$ python -q
>>> import numpy as np
>>> import numpy.linalg as la
>>> np.set_printoptions(precision=2, suppress=True, linewidth=100)
>>> f = np.array([1, -1, 0, 0, 2, 2, -2, 2, 0])
>>> g = np.array([-2, 2, -1, 2, 2, 2, 1, 2, 0])
>>> mat = np.outer(f, g)
>>> mat
array([[-2,  2, -1,  2,  2,  2,  1,  2,  0],
       [ 2, -2,  1, -2, -2, -2, -1, -2,  0],
       [ 0,  0,  0,  0,  0,  0,  0,  0,  0],
       [ 0,  0,  0,  0,  0,  0,  0,  0,  0],
       [-4,  4, -2,  4,  4,  4,  2,  4,  0],
       [-4,  4, -2,  4,  4,  4,  2,  4,  0],
       [ 4, -4,  2, -4, -4, -4, -2, -4,  0],
       [-4,  4, -2,  4,  4,  4,  2,  4,  0],
       [ 0,  0,  0,  0,  0,  0,  0,  0,  0]])
>>> np.round(la.det(mat), 2)
np.float64(0.0)
>>> (la.matrix_power((mat != 0) + (mat.T != 0) + np.eye(9), 9) > 0).astype(int)
array([[1, 1, 1, 1, 1, 1, 1, 1, 0],
       [1, 1, 1, 1, 1, 1, 1, 1, 0],
       [1, 1, 1, 1, 1, 1, 1, 1, 0],
       [1, 1, 1, 1, 1, 1, 1, 1, 0],
       [1, 1, 1, 1, 1, 1, 1, 1, 0],
       [1, 1, 1, 1, 1, 1, 1, 1, 0],
       [1, 1, 1, 1, 1, 1, 1, 1, 0],
       [1, 1, 1, 1, 1, 1, 1, 1, 0],
       [0, 0, 0, 0, 0, 0, 0, 0, 1]])
>>> left, sig, vt = la.svd(mat)
>>> sig.round(2) + 0
array([21.63,  0.  ,  0.  ,  0.  ,  0.  ,  0.  ,  0.  ,  0.  ,  0.  ])
>>> M2 = left[:, :1] @ np.diag(sig[:1]) @ vt[:1]
>>> round(float(la.norm(mat - M2, 2)), 2), round(float(sig[1]), 2)
(0.0, 0.0)
>>> np.round(la.norm(mat - M2) / la.norm(mat), 2)
np.float64(0.0)
>>> rng = np.random.default_rng(383)
>>> labels = rng.permutation(9)
>>> labels
array([8, 6, 0, 1, 7, 2, 5, 4, 3])
>>> M2 = mat[labels][:, labels]
>>> M2
array([[ 0,  0,  0,  0,  0,  0,  0,  0,  0],
       [ 0, -2,  4, -4, -4,  2, -4, -4, -4],
       [ 0,  1, -2,  2,  2, -1,  2,  2,  2],
       [ 0, -1,  2, -2, -2,  1, -2, -2, -2],
       [ 0,  2, -4,  4,  4, -2,  4,  4,  4],
       [ 0,  0,  0,  0,  0,  0,  0,  0,  0],
       [ 0,  2, -4,  4,  4, -2,  4,  4,  4],
       [ 0,  2, -4,  4,  4, -2,  4,  4,  4],
       [ 0,  0,  0,  0,  0,  0,  0,  0,  0]])
>>> round(float(la.det(M2)), 2), round(la.det(mat[labels]), 2)
(0.0, np.float64(0.0))
>>> np.allclose(M2, mat)
False
>>> np.round(np.sort(np.abs(la.eigvals(M2))), 2) + 0
array([0., 0., 0., 0., 0., 0., 0., 0., 6.])
>>> labels = rng.integers(0, 3, 8)
>>> feats = (labels[:, None] == labels) * -1 + np.eye(8)
>>> feats
array([[ 0.,  0.,  0., -1.,  0., -1.,  0.,  0.],
       [ 0.,  0., -1.,  0., -1.,  0., -1.,  0.],
       [ 0., -1.,  0.,  0., -1.,  0., -1.,  0.],
       [-1.,  0.,  0.,  0.,  0., -1.,  0.,  0.],
       [ 0., -1., -1.,  0.,  0.,  0., -1.,  0.],
       [-1.,  0.,  0., -1.,  0.,  0.,  0.,  0.],
       [ 0., -1., -1.,  0., -1.,  0.,  0.,  0.],
       [ 0.,  0.,  0.,  0.,  0.,  0.,  0.,  0.]])
>>> left, sig, vt = la.svd(feats)
>>> evecs = vt[:(sig > 1e-8).sum()]
>>> x = feats[0] + 2 * feats[3] + rng.integers(2) * np.eye(8)[1]
>>> x
array([-2.,  0.,  0., -1.,  0., -3.,  0.,  0.])
>>> np.diag(evecs.T @ evecs)
array([1., 1., 1., 1., 1., 1., 1., 0.])
>>> np.allclose(evecs.T @ evecs @ x, x)
True
>>> round(float(la.norm(x - evecs.T @ evecs @ x)), 2)
0.0
>>> np.round(evecs.T @ evecs, 2) + 0
array([[1., 0., 0., 0., 0., 0., 0., 0.],
       [0., 1., 0., 0., 0., 0., 0., 0.],
       [0., 0., 1., 0., 0., 0., 0., 0.],
       [0., 0., 0., 1., 0., 0., 0., 0.],
       [0., 0., 0., 0., 1., 0., 0., 0.],
       [0., 0., 0., 0., 0., 1., 0., 0.],
       [0., 0., 0., 0., 0., 0., 1., 0.],
       [0., 0., 0., 0., 0., 0., 0., 0.]])
>>> F = rng.normal(size=(41, 8))
>>> F = 10 * F / la.norm(F, axis=1, keepdims=True)
>>> F
array([[ 3.05,  2.98, -3.1 , -4.62, -1.52, -5.35,  1.69,  4.13],
       [-7.15, -0.22, -2.73,  3.77,  2.47,  0.63, -0.6 , -4.52],
       [ 1.57, -0.15, -3.31, -5.69, -0.4 , -1.5 , -5.59,  4.53],
       [ 1.56,  6.96, -5.24, -0.09,  1.6 , -0.94,  3.24,  2.78],
       [-5.13,  0.04, -5.98,  1.77,  0.45,  1.15,  5.3 ,  2.26],
       [ 2.51,  4.72, -2.57,  4.34, -4.84, -1.  , -2.52, -3.91],
       [-6.36,  0.09, -1.84, -0.53,  1.45, -3.59, -1.77,  6.14],
       [ 0.93, -5.57,  0.38,  5.  , -3.52,  2.26, -3.83,  3.29],
       [-3.75,  1.09, -2.43,  1.04,  0.79, -5.55, -6.31,  2.55],
       [ 2.52, -0.11, -7.7 ,  1.3 , -0.8 ,  4.78,  1.65,  2.52],
       [-3.09,  5.87, -5.22, -4.91,  2.13,  0.2 ,  0.03, -0.37],
       [ 4.43,  2.02, -0.74, -0.2 ,  4.18, -3.81, -3.09, -5.85],
       [-3.4 , -1.57, -5.97,  3.3 , -4.93,  1.94,  3.02, -1.49],
       [-3.76,  1.89,  6.89,  0.34,  3.6 ,  0.02,  4.61, -0.65],
       [ 1.45, -6.05, -4.  ,  0.1 ,  3.19, -0.56,  4.21,  4.14],
       [-2.85, -0.97, -6.52, -0.48,  3.23, -6.07, -0.84,  0.37],
       [-1.45,  4.79,  5.84,  1.27,  0.89,  5.78,  1.32, -1.82],
       [ 0.71, -0.58,  0.77, -2.5 , -1.27, -4.92, -5.98,  5.54],
       [ 2.75, -2.68,  3.35,  5.23, -5.1 , -0.69,  3.87,  2.29],
       [-0.82,  5.09, -0.9 ,  3.46, -2.13, -6.78, -3.  ,  1.06],
       [ 3.1 ,  1.14,  3.17,  6.16, -4.33,  0.17, -4.44,  1.61],
       [ 2.44,  1.06, -4.7 ,  0.62,  2.82, -6.65, -0.66, -4.22],
       [ 3.75, -4.25,  1.48, -1.7 , -2.24,  6.54,  3.02, -2.42],
       [-2.74,  2.85, -8.21,  0.98, -2.78,  2.86, -0.2 ,  0.08],
       [-2.76,  1.39,  1.57, -5.35,  0.08, -5.59, -1.74, -5.  ],
       [-2.86,  3.58,  3.73, -3.49, -0.97, -6.36,  2.38, -2.43],
       [-3.74, -6.56,  3.86,  1.87, -1.33, -2.75, -1.13,  3.74],
       [ 0.82,  3.06, -0.87, -4.93, -2.6 ,  4.25, -2.76, -5.69],
       [-2.34,  2.51, -4.91,  3.08, -1.1 ,  4.39, -5.11, -2.83],
       [ 6.99, -1.95, -0.75,  1.32,  0.05, -6.69,  0.38,  0.31],
       [ 5.41, -5.85,  0.75,  2.74,  4.27, -3.11,  0.55, -0.49],
       [ 0.95, -4.47, -4.55,  6.04, -1.14,  3.65, -1.52,  2.26],
       [ 0.97,  0.22, -6.83, -4.35, -1.4 , -3.96,  2.39, -3.18],
       [ 1.1 , -2.05,  6.96, -2.8 , -1.59, -2.16, -5.57, -0.06],
       [ 4.74,  2.99, -3.39, -7.16,  1.1 , -0.69, -1.97,  0.55],
       [-2.17, -0.18,  7.46, -0.93, -0.33, -0.52,  6.14, -0.77],
       [-1.95, -5.25, -3.54,  0.21, -5.83, -2.95,  3.63, -0.52],
       [-5.2 ,  2.53,  2.45, -4.66, -0.02, -5.71,  1.64,  1.88],
       [ 0.64, -7.64, -1.95,  5.22, -2.61, -1.19,  0.79,  1.11],
       [-2.37,  0.15,  1.07, -5.91, -2.03,  1.73, -3.25, -6.38],
       [-4.94,  1.32,  1.08, -0.86,  8.35,  0.74,  0.46,  1.25]])
>>> x = np.array([0, 2, 3, -2, -3, -3, 1, -2])
>>> y = F @ x
>>> b, lr = np.zeros(8), 1 / la.norm(F, 2) ** 2
>>> for i in range(50):
...     b -= lr * F.T @ (F @ b - y)
...     if i % 10 == 0: print(i, round(la.norm(F @ b - y), 2))
... 
0 53.01
10 0.69
20 0.01
30 0.0
40 0.0
>>> b.round(2) + 0
array([ 0.,  2.,  3., -2., -3., -3.,  1., -2.])
>>> round(float(la.cond(F)), 2)
1.74
>>> M2 = F / np.sqrt((F ** 2).mean(axis=1, keepdims=True))
>>> la.norm(M2, axis=1)
array([2.83, 2.83, 2.83, 2.83, 2.83, 2.83, 2.83, 2.83, 2.83, 2.83, 2.83, 2.83, 2.83, 2.83, 2.83,
       2.83, 2.83, 2.83, 2.83, 2.83, 2.83, 2.83, 2.83, 2.83, 2.83, 2.83, 2.83, 2.83, 2.83, 2.83,
       2.83, 2.83, 2.83, 2.83, 2.83, 2.83, 2.83, 2.83, 2.83, 2.83, 2.83])
>>> la.matrix_rank(F - F.mean(axis=1, keepdims=True))
np.int64(7)
>>> la.matrix_rank(M2) == la.matrix_rank(F)
np.True_
>>> q, evecs = la.qr(F[:, :6])[0], la.qr(F[:, 6:])[0]
>>> sig = la.svd(q.T @ evecs, compute_uv=False)
>>> round(la.norm(q @ q.T - evecs @ evecs.T, 2), 2)
np.float64(1.0)
>>> sig
array([0.33, 0.22])
>>> K = np.diag(np.array([2, 1, 2, 2, 0, -2, -1, 2, -1, -2, -1]))
>>> K
array([[ 2,  0,  0,  0,  0,  0,  0,  0,  0,  0,  0],
       [ 0,  1,  0,  0,  0,  0,  0,  0,  0,  0,  0],
       [ 0,  0,  2,  0,  0,  0,  0,  0,  0,  0,  0],
       [ 0,  0,  0,  2,  0,  0,  0,  0,  0,  0,  0],
       [ 0,  0,  0,  0,  0,  0,  0,  0,  0,  0,  0],
       [ 0,  0,  0,  0,  0, -2,  0,  0,  0,  0,  0],
       [ 0,  0,  0,  0,  0,  0, -1,  0,  0,  0,  0],
       [ 0,  0,  0,  0,  0,  0,  0,  2,  0,  0,  0],
       [ 0,  0,  0,  0,  0,  0,  0,  0, -1,  0,  0],
       [ 0,  0,  0,  0,  0,  0,  0,  0,  0, -2,  0],
       [ 0,  0,  0,  0,  0,  0,  0,  0,  0,  0, -1]])
>>> round(la.eigvalsh(K).min(), 2)
np.float64(-2.0)
>>> [round(float(la.det(K[:i, :i])), 2) + 0 for i in range(1, 12)]
[2.0, 2.0, 4.0, 8.0, 0.0, 0.0, 0.0, 0.0, 0.0, 0.0, 0.0]
>>> np.all(la.eigvalsh(K) > 0)
np.False_
>>> left, sig, vt = la.svd(K)
>>> evecs = vt[:(sig > 1e-8).sum()]
>>> x = K[4] + 5 * K[3] + rng.integers(2) * np.eye(11)[5]
>>> x
array([ 0.,  0.,  0., 10.,  0.,  1.,  0.,  0.,  0.,  0.,  0.])
>>> la.matrix_rank(np.vstack([K, x]))
np.int64(10)
>>> evecs.T @ evecs
array([[1., 0., 0., 0., 0., 0., 0., 0., 0., 0., 0.],
       [0., 1., 0., 0., 0., 0., 0., 0., 0., 0., 0.],
       [0., 0., 1., 0., 0., 0., 0., 0., 0., 0., 0.],
       [0., 0., 0., 1., 0., 0., 0., 0., 0., 0., 0.],
       [0., 0., 0., 0., 0., 0., 0., 0., 0., 0., 0.],
       [0., 0., 0., 0., 0., 1., 0., 0., 0., 0., 0.],
       [0., 0., 0., 0., 0., 0., 1., 0., 0., 0., 0.],
       [0., 0., 0., 0., 0., 0., 0., 1., 0., 0., 0.],
       [0., 0., 0., 0., 0., 0., 0., 0., 1., 0., 0.],
       [0., 0., 0., 0., 0., 0., 0., 0., 0., 1., 0.],
       [0., 0., 0., 0., 0., 0., 0., 0., 0., 0., 1.]])
>>> K[:, 1] @ K[:, 10]
np.int64(0)
>>> la.norm(K, axis=0)
array([2., 1., 2., 2., 0., 2., 1., 2., 1., 2., 1.])
>>> left, sig, vt = la.svd(K, full_matrices=False)
>>> left.T @ left
array([[1., 0., 0., 0., 0., 0., 0., 0., 0., 0., 0.],
       [0., 1., 0., 0., 0., 0., 0., 0., 0., 0., 0.],
       [0., 0., 1., 0., 0., 0., 0., 0., 0., 0., 0.],
       [0., 0., 0., 1., 0., 0., 0., 0., 0., 0., 0.],
       [0., 0., 0., 0., 1., 0., 0., 0., 0., 0., 0.],
       [0., 0., 0., 0., 0., 1., 0., 0., 0., 0., 0.],
       [0., 0., 0., 0., 0., 0., 1., 0., 0., 0., 0.],
       [0., 0., 0., 0., 0., 0., 0., 1., 0., 0., 0.],
       [0., 0., 0., 0., 0., 0., 0., 0., 1., 0., 0.],
       [0., 0., 0., 0., 0., 0., 0., 0., 0., 1., 0.],
       [0., 0., 0., 0., 0., 0., 0., 0., 0., 0., 1.]])
>>> sig
array([2., 2., 2., 2., 2., 2., 1., 1., 1., 1., 0.])
>>> round(float(np.sqrt((sig ** 2).sum())), 2), round(la.norm(K), 2)
(5.29, np.float64(5.29))
>>> np.allclose(left * sig @ vt, K)
True
>>> vt @ vt.T
array([[1., 0., 0., 0., 0., 0., 0., 0., 0., 0., 0.],
       [0., 1., 0., 0., 0., 0., 0., 0., 0., 0., 0.],
       [0., 0., 1., 0., 0., 0., 0., 0., 0., 0., 0.],
       [0., 0., 0., 1., 0., 0., 0., 0., 0., 0., 0.],
       [0., 0., 0., 0., 1., 0., 0., 0., 0., 0., 0.],
       [0., 0., 0., 0., 0., 1., 0., 0., 0., 0., 0.],
       [0., 0., 0., 0., 0., 0., 1., 0., 0., 0., 0.],
       [0., 0., 0., 0., 0., 0., 0., 1., 0., 0., 0.],
       [0., 0., 0., 0., 0., 0., 0., 0., 1., 0., 0.],
       [0., 0., 0., 0., 0., 0., 0., 0., 0., 1., 0.],
       [0., 0., 0., 0., 0., 0., 0., 0., 0., 0., 1.]])
>>> sig / sig[0]
array([1. , 1. , 1. , 1. , 1. , 1. , 0.5, 0.5, 0.5, 0.5, 0. ])
>>> W0 = np.load("x.npy")
>>> W0
array([[-0.71, -0.71,  0.  ,  0.  ,  0.  ,  0.  ,  0.  ,  0.  ,  0.  ,  0.  ,  0.  ,  0.  ],
       [ 0.71, -0.71,  0.  ,  0.  ,  0.  ,  0.  ,  0.  ,  0.  ,  0.  ,  0.  ,  0.  ,  0.  ],
       [ 0.  ,  0.  ,  1.  ,  0.  ,  0.  ,  0.  ,  0.  ,  0.  ,  0.  ,  0.  ,  0.  ,  0.  ],
       [ 0.  ,  0.  ,  0.  ,  1.  ,  0.  ,  0.  ,  0.  ,  0.  ,  0.  ,  0.  ,  0.  ,  0.  ],
       [ 0.  ,  0.  ,  0.  ,  0.  ,  1.  ,  0.  ,  0.  ,  0.  ,  0.  ,  0.  ,  0.  ,  0.  ],
       [ 0.  ,  0.  ,  0.  ,  0.  ,  0.  ,  1.  ,  0.  ,  0.  ,  0.  ,  0.  ,  0.  ,  0.  ],
       [ 0.  ,  0.  ,  0.  ,  0.  ,  0.  ,  0.  ,  1.  ,  0.  ,  0.  ,  0.  ,  0.  ,  0.  ],
       [ 0.  ,  0.  ,  0.  ,  0.  ,  0.  ,  0.  ,  0.  ,  1.  ,  0.  ,  0.  ,  0.  ,  0.  ],
       [ 0.  ,  0.  ,  0.  ,  0.  ,  0.  ,  0.  ,  0.  ,  0.  ,  1.  ,  0.  ,  0.  ,  0.  ],
       [ 0.  ,  0.  ,  0.  ,  0.  ,  0.  ,  0.  ,  0.  ,  0.  ,  0.  ,  1.  ,  0.  ,  0.  ],
       [ 0.  ,  0.  ,  0.  ,  0.  ,  0.  ,  0.  ,  0.  ,  0.  ,  0.  ,  0.  ,  1.  ,  0.  ],
       [ 0.  ,  0.  ,  0.  ,  0.  ,  0.  ,  0.  ,  0.  ,  0.  ,  0.  ,  0.  ,  0.  ,  1.  ]])
>>> np.allclose(W0 @ W0.T, W0.T @ W0)
True
>>> np.allclose(W0, W0.T)
False
>>> (W0 + W0.T) / 2
array([[-0.71,  0.  ,  0.  ,  0.  ,  0.  ,  0.  ,  0.  ,  0.  ,  0.  ,  0.  ,  0.  ,  0.  ],
       [ 0.  , -0.71,  0.  ,  0.  ,  0.  ,  0.  ,  0.  ,  0.  ,  0.  ,  0.  ,  0.  ,  0.  ],
       [ 0.  ,  0.  ,  1.  ,  0.  ,  0.  ,  0.  ,  0.  ,  0.  ,  0.  ,  0.  ,  0.  ,  0.  ],
       [ 0.  ,  0.  ,  0.  ,  1.  ,  0.  ,  0.  ,  0.  ,  0.  ,  0.  ,  0.  ,  0.  ,  0.  ],
       [ 0.  ,  0.  ,  0.  ,  0.  ,  1.  ,  0.  ,  0.  ,  0.  ,  0.  ,  0.  ,  0.  ,  0.  ],
       [ 0.  ,  0.  ,  0.  ,  0.  ,  0.  ,  1.  ,  0.  ,  0.  ,  0.  ,  0.  ,  0.  ,  0.  ],
       [ 0.  ,  0.  ,  0.  ,  0.  ,  0.  ,  0.  ,  1.  ,  0.  ,  0.  ,  0.  ,  0.  ,  0.  ],
       [ 0.  ,  0.  ,  0.  ,  0.  ,  0.  ,  0.  ,  0.  ,  1.  ,  0.  ,  0.  ,  0.  ,  0.  ],
       [ 0.  ,  0.  ,  0.  ,  0.  ,  0.  ,  0.  ,  0.  ,  0.  ,  1.  ,  0.  ,  0.  ,  0.  ],
       [ 0.  ,  0.  ,  0.  ,  0.  ,  0.  ,  0.  ,  0.  ,  0.  ,  0.  ,  1.  ,  0.  ,  0.  ],
       [ 0.  ,  0.  ,  0.  ,  0.  ,  0.  ,  0.  ,  0.  ,  0.  ,  0.  ,  0.  ,  1.  ,  0.  ],
       [ 0.  ,  0.  ,  0.  ,  0.  ,  0.  ,  0.  ,  0.  ,  0.  ,  0.  ,  0.  ,  0.  ,  1.  ]])
>>> la.determinant(W0)
Traceback (most recent call last):
  File "<python-input-75>", line 1, in <module>
    la.determinant(W0)
    ^^^^^^^^^^^^^^
AttributeError: module 'numpy.linalg' has no attribute 'determinant'
>>> round(float(la.det(W0)), 2)
1.0
>>> np.sort(np.abs(la.eigvals(W0)))
array([1., 1., 1., 1., 1., 1., 1., 1., 1., 1., 1., 1.])
>>> assert W0 == W0.T
Traceback (most recent call last):
  File "<python-input-78>", line 1, in <module>
    assert W0 == W0.T
           ^^^^^^^^^^
ValueError: The truth value of an array with more than one element is ambiguous. Use a.any() or a.all()
